In [1]: import numpy as np

In [2]: np.set_printoptions(precision=2, suppress=True, linewidth=160, floatmode="fixed")

In [3]: rnd = lambda a: np.round(a, 2) + 0

In [4]: mat = np.loadtxt("arr.csv", delimiter=",")

In [5]: print(mat)
[[10.85 11.10 -1.70 19.03 18.83 28.33]
 [ 9.19 10.69  0.78 21.31 20.06 31.36]
 [ 9.39 10.25 -0.59 20.16 18.59 30.27]
 [ 9.40  9.09 -0.96 21.81 20.24 29.09]
 [10.53 10.36  1.30 22.11 18.17 30.15]
 [ 8.06 10.05 -0.69 21.33 20.80 31.44]
 [ 8.87  8.42  0.66 20.23 18.61 28.31]
 [10.16 10.64 -0.54 21.05 20.56 29.94]
 [10.34 10.92 -0.47 19.97 19.33 28.54]
 [ 8.89 11.07 -1.64 20.72 22.17 30.25]
 [ 8.68 11.12 -0.87 20.33 19.96 30.92]
 [ 8.50  8.96  1.12 19.45 16.85 30.22]
 [ 9.25 10.31 -0.24 20.64 20.42 30.57]
 [11.78 10.94  1.21 20.99 19.26 30.96]
 [11.13  9.96 -1.15 20.37 20.47 29.57]
 [10.28  9.36  1.04 19.89 20.16 28.51]
 [ 9.86 10.03  0.95 19.15 21.90 29.76]
 [ 9.75 10.84 -0.18 19.70 20.61 31.39]
 [ 9.28 10.82  1.67 20.74 21.08 30.07]
 [ 9.84 10.19 -0.09 20.51 17.97 30.27]
 [13.28  9.68 -0.22 21.25 21.24 30.77]
 [ 8.69  9.06 -0.16 18.42 20.23 29.43]
 [10.74  9.64 -0.35 19.12 18.92 29.72]
 [10.20  9.83 -0.43 19.52 19.09 30.02]
 [12.09 10.23 -0.09 20.55 20.56 29.50]
 [11.84 10.35  1.55 21.33 21.75 30.60]
 [10.84 11.16  1.12 19.87 19.68 30.33]]

In [6]: C = mat[[11, 4]].astype(float)

In [7]: for _ in range(5):
   ...:     lab = np.linalg.norm(mat[:, None] - C, axis=-1).argmin(axis=1)
   ...:     C = np.array([mat[lab == j].mean(axis=0) for j in range(2)])
   ...: 

In [8]: print(lab)
[0 1 0 1 1 1 0 1 0 1 1 0 1 1 1 1 1 1 1 0 1 0 0 0 1 1 1]

In [9]: print(rnd(C[1] - C[0]))
[0.53 0.55 0.39 1.13 1.79 0.83]

In [10]: print(np.bincount(lab))
[ 9 18]

In [11]: data = np.tanh(np.array([[-0.4, 0.3],
    ...:     [-1.5, -1.3],
    ...:     [-0.7, -1.0],
    ...:     [-0.5, 1.0],
    ...:     [0.0, -0.6],
    ...:     [-0.5, -0.9],
    ...:     [-2.8, -0.2],
    ...:     [-0.8, 0.0],
    ...:     [-1.8, -1.5],
    ...:     [-0.4, -0.2],
    ...:     [-0.2, -1.0],
    ...:     [2.0, -0.8],
    ...:     [-0.7, -0.7],
    ...:     [0.1, 2.4],
    ...:     [0.7, 0.3],
    ...:     [0.9, -1.4],
    ...:     [0.4, 0.3],
    ...:     [-1.0, -0.6],
    ...:     [1.7, -1.4],
    ...:     [-0.9, 0.6],
    ...:     [1.0, -0.3],
    ...:     [0.0, -1.4],
    ...:     [1.2, 0.5],
    ...:     [-1.1, 0.8],
    ...:     [0.4, 0.2],
    ...:     [0.4, -0.9],
    ...:     [1.0, -0.4]]) @ np.array([[1.0, 0.6, 0.0, -0.4, 0.6, -0.6, 0.2, -0.5],
    ...:     [-0.3, 0.2, 0.3, 1.1, -2.0, 0.8, 0.3, 0.0]]))

In [12]: print(rnd(data))
[[-0.45 -0.18  0.09  0.45 -0.69  0.45  0.01  0.20]
 [-0.80 -0.82 -0.37 -0.68  0.94 -0.14 -0.60  0.64]
 [-0.38 -0.55 -0.29 -0.68  0.92 -0.36 -0.41  0.34]
 [-0.66 -0.10  0.29  0.86 -0.98  0.80  0.20  0.24]
 [ 0.18 -0.12 -0.18 -0.58  0.83 -0.45 -0.18  0.00]
 [-0.23 -0.45 -0.26 -0.66  0.91 -0.40 -0.35  0.24]
 [-0.99 -0.94 -0.06  0.72 -0.86  0.91 -0.55  0.89]
 [-0.66 -0.45  0.00  0.31 -0.45  0.45 -0.16  0.38]
 [-0.87 -0.88 -0.42 -0.73  0.96 -0.12 -0.67  0.72]
 [-0.33 -0.27 -0.06 -0.06  0.16  0.08 -0.14  0.20]
 [ 0.10 -0.31 -0.29 -0.77  0.95 -0.59 -0.33  0.10]
 [ 0.98  0.78 -0.24 -0.93  0.99 -0.95  0.16 -0.76]
 [-0.45 -0.51 -0.21 -0.45  0.75 -0.14 -0.34  0.34]
 [-0.55  0.49  0.62  0.99 -1.00  0.95  0.63 -0.05]
 [ 0.54  0.45  0.09  0.05 -0.18 -0.18  0.23 -0.34]
 [ 0.87  0.25 -0.40 -0.96  1.00 -0.93 -0.24 -0.42]
 [ 0.30  0.29  0.09  0.17 -0.35  0.00  0.17 -0.20]
 [-0.68 -0.62 -0.18 -0.25  0.54  0.12 -0.36  0.46]
 [ 0.97  0.63 -0.40 -0.98  1.00 -0.97 -0.08 -0.69]
 [-0.79 -0.40  0.18  0.77 -0.94  0.77  0.00  0.42]
 [ 0.80  0.49 -0.09 -0.62  0.83 -0.69  0.11 -0.46]
 [ 0.40 -0.27 -0.40 -0.91  0.99 -0.81 -0.40  0.00]
 [ 0.78  0.68  0.15  0.07 -0.27 -0.31  0.37 -0.54]
 [-0.87 -0.46  0.24  0.87 -0.98  0.86  0.02  0.50]
 [ 0.33  0.27  0.06  0.06 -0.16 -0.08  0.14 -0.20]
 [ 0.58  0.06 -0.26 -0.82  0.97 -0.74 -0.19 -0.20]
 [ 0.81  0.48 -0.12 -0.69  0.89 -0.73  0.08 -0.46]]

In [13]: hat = mat @ np.linalg.solve(mat.T @ mat, mat.T)

In [14]: print(rnd(np.linalg.eigvalsh(hat)))
[0.00 0.00 0.00 0.00 0.00 0.00 0.00 0.00 0.00 0.00 0.00 0.00 0.00 0.00 0.00 0.00 0.00 0.00 0.00 0.00 0.00 1.00 1.00 1.00 1.00 1.00 1.00]

In [15]: print(rnd(np.trace(hat)))
6.0
